>>> import numpy as np
>>> import numpy.linalg as la
>>> np.set_printoptions(precision=1, suppress=True, linewidth=120, floatmode="fixed")
>>> def tidy(a):
...     return np.round(a, 1) + 0
... 
>>> W0 = np.array([[1.1, -0.9, -1.2, 8.0, -0.9, 1.5],
...     [-0.6, -1.5, 0.6, -10.0, 0.2, -0.6],
...     [0.6, 0.4, 1.6, 1.0, 0.6, -2.2],
...     [0.5, 0.4, 0.3, 3.0, -0.4, -0.3],
...     [-0.5, -0.6, 1.4, -2.0, -1.3, 0.1],
...     [2.0, -1.4, 0.2, -2.0, -2.3, 2.1],
...     [-0.4, -1.7, -0.1, 5.0, 1.0, 1.3]])
>>> Y = np.array([[2, 3], [0, 0], [0, 3], [3, 3], [2, 0], [1, 3]])
>>> tidy(np.einsum("ij->j", W0))
array([ 2.7, -5.3,  2.8,  3.0, -3.1,  1.9])
>>> tidy(np.einsum("ik,kj->ij", W0, Y))
array([[ 25.9,  28.2],
       [-31.4, -31.8],
       [  3.2,   3.0],
       [  8.9,  10.5],
       [ -9.5,  -3.0],
       [ -4.5,   6.9],
       [ 17.5,  17.4]])
>>> W0.reshape(-1, 2)
array([[  1.1,  -0.9],
       [ -1.2,   8.0],
       [ -0.9,   1.5],
       [ -0.6,  -1.5],
       [  0.6, -10.0],
       [  0.2,  -0.6],
       [  0.6,   0.4],
       [  1.6,   1.0],
       [  0.6,  -2.2],
       [  0.5,   0.4],
       [  0.3,   3.0],
       [ -0.4,  -0.3],
       [ -0.5,  -0.6],
       [  1.4,  -2.0],
       [ -1.3,   0.1],
       [  2.0,  -1.4],
       [  0.2,  -2.0],
       [ -2.3,   2.1],
       [ -0.4,  -1.7],
       [ -0.1,   5.0],
       [  1.0,   1.3]])
>>> W0.ravel(order="F")
array([  1.1,  -0.6,   0.6,   0.5,  -0.5,   2.0,  -0.4,  -0.9,  -1.5,   0.4,   0.4,  -0.6,  -1.4,  -1.7,  -1.2,   0.6,
         1.6,   0.3,   1.4,   0.2,  -0.1,   8.0, -10.0,   1.0,   3.0,  -2.0,  -2.0,   5.0,  -0.9,   0.2,   0.6,  -0.4,
        -1.3,  -2.3,   1.0,   1.5,  -0.6,  -2.2,  -0.3,   0.1,   2.1,   1.3])
>>> W0.reshape(2, -1)
array([[  1.1,  -0.9,  -1.2,   8.0,  -0.9,   1.5,  -0.6,  -1.5,   0.6, -10.0,   0.2,  -0.6,   0.6,   0.4,   1.6,
          1.0,   0.6,  -2.2,   0.5,   0.4,   0.3],
       [  3.0,  -0.4,  -0.3,  -0.5,  -0.6,   1.4,  -2.0,  -1.3,   0.1,   2.0,  -1.4,   0.2,  -2.0,  -2.3,   2.1,
         -0.4,  -1.7,  -0.1,   5.0,   1.0,   1.3]])
>>> t3 = W0.reshape(7, 2, -1)
>>> t3.transpose(1, 0, 2)
array([[[  1.1,  -0.9,  -1.2],
        [ -0.6,  -1.5,   0.6],
        [  0.6,   0.4,   1.6],
        [  0.5,   0.4,   0.3],
        [ -0.5,  -0.6,   1.4],
        [  2.0,  -1.4,   0.2],
        [ -0.4,  -1.7,  -0.1]],

       [[  8.0,  -0.9,   1.5],
        [-10.0,   0.2,  -0.6],
        [  1.0,   0.6,  -2.2],
        [  3.0,  -0.4,  -0.3],
        [ -2.0,  -1.3,   0.1],
        [ -2.0,  -2.3,   2.1],
        [  5.0,   1.0,   1.3]]])
>>> np.swapaxes(t3, 1, 2)[2]
array([[ 0.6,  1.0],
       [ 0.4,  0.6],
       [ 1.6, -2.2]])
>>> tidy(np.einsum("ihd,ihd->ih", t3, t3))
array([[  3.5,  67.1],
       [  3.0, 100.4],
       [  3.1,   6.2],
       [  0.5,   9.2],
       [  2.6,   5.7],
       [  6.0,  13.7],
       [  3.1,  27.7]])
>>> np.einsum("ihd,jhd->hij", t3, t3).shape
(2, 7, 7)
